>>> import numpy as np
>>> from numpy import linalg as LA
>>> np.set_printoptions(precision=1, suppress=True, linewidth=140)
>>> mat = np.array([[1.4, -2.2, 0.4, -0.1, 1.4, -2.1, -0.4],
...     [1.2, -0.8, -2.1, 0.0, -1.2, -0.3, -1.3],
...     [-0.6, -1.7, -1.4, -1.2, 0.8, 0.2, -0.1],
...     [-1.6, -0.6, 1.5, 0.2, 0.0, -0.1, -0.3],
...     [-0.9, 1.9, -1.3, 1.3, 0.7, 2.8, 0.8],
...     [-0.9, -0.8, -0.1, 1.4, 1.5, 0.3, -0.7],
...     [1.8, 1.3, -1.2, 0.6, 0.8, -0.3, -0.6],
...     [-0.4, -2.1, 0.1, 0.9, 0.1, -0.1, 1.2],
...     [-1.4, -0.7, -1.3, 0.3, -1.3, 0.3, -0.4],
...     [1.0, -0.6, 1.2, -0.3, -1.4, -0.6, 0.5],
...     [0.9, 2.2, -1.1, 1.2, -0.8, 1.0, -0.4],
...     [0.5, 0.6, -0.8, -0.4, -1.1, 1.3, -0.4],
...     [-0.8, 1.1, -0.6, 0.6, 0.6, 0.0, 2.0]])
>>> mat
array([[ 1.4, -2.2,  0.4, -0.1,  1.4, -2.1, -0.4],
       [ 1.2, -0.8, -2.1,  0. , -1.2, -0.3, -1.3],
       [-0.6, -1.7, -1.4, -1.2,  0.8,  0.2, -0.1],
       [-1.6, -0.6,  1.5,  0.2,  0. , -0.1, -0.3],
       [-0.9,  1.9, -1.3,  1.3,  0.7,  2.8,  0.8],
       [-0.9, -0.8, -0.1,  1.4,  1.5,  0.3, -0.7],
       [ 1.8,  1.3, -1.2,  0.6,  0.8, -0.3, -0.6],
       [-0.4, -2.1,  0.1,  0.9,  0.1, -0.1,  1.2],
       [-1.4, -0.7, -1.3,  0.3, -1.3,  0.3, -0.4],
       [ 1. , -0.6,  1.2, -0.3, -1.4, -0.6,  0.5],
       [ 0.9,  2.2, -1.1,  1.2, -0.8,  1. , -0.4],
       [ 0.5,  0.6, -0.8, -0.4, -1.1,  1.3, -0.4],
       [-0.8,  1.1, -0.6,  0.6,  0.6,  0. ,  2. ]])
>>> x0 = np.array([-3, 3, -3, -1, 1, 2, -1])
>>> y = mat @ x0
>>> b, lr = np.zeros(7), 1 / LA.norm(mat, 2) ** 2
>>> for i in range(6):
...     b -= lr * mat.T @ (mat @ b - y)
...     if i % 1 == 0: print(i, round(LA.norm(mat @ b - y), 1))
... 
0 8.6
1 6.6
2 5.4
3 4.6
4 4.0
5 3.5
>>> b
array([-2.2,  2.4, -2.6, -0.1,  0.6,  2.7, -0.5])
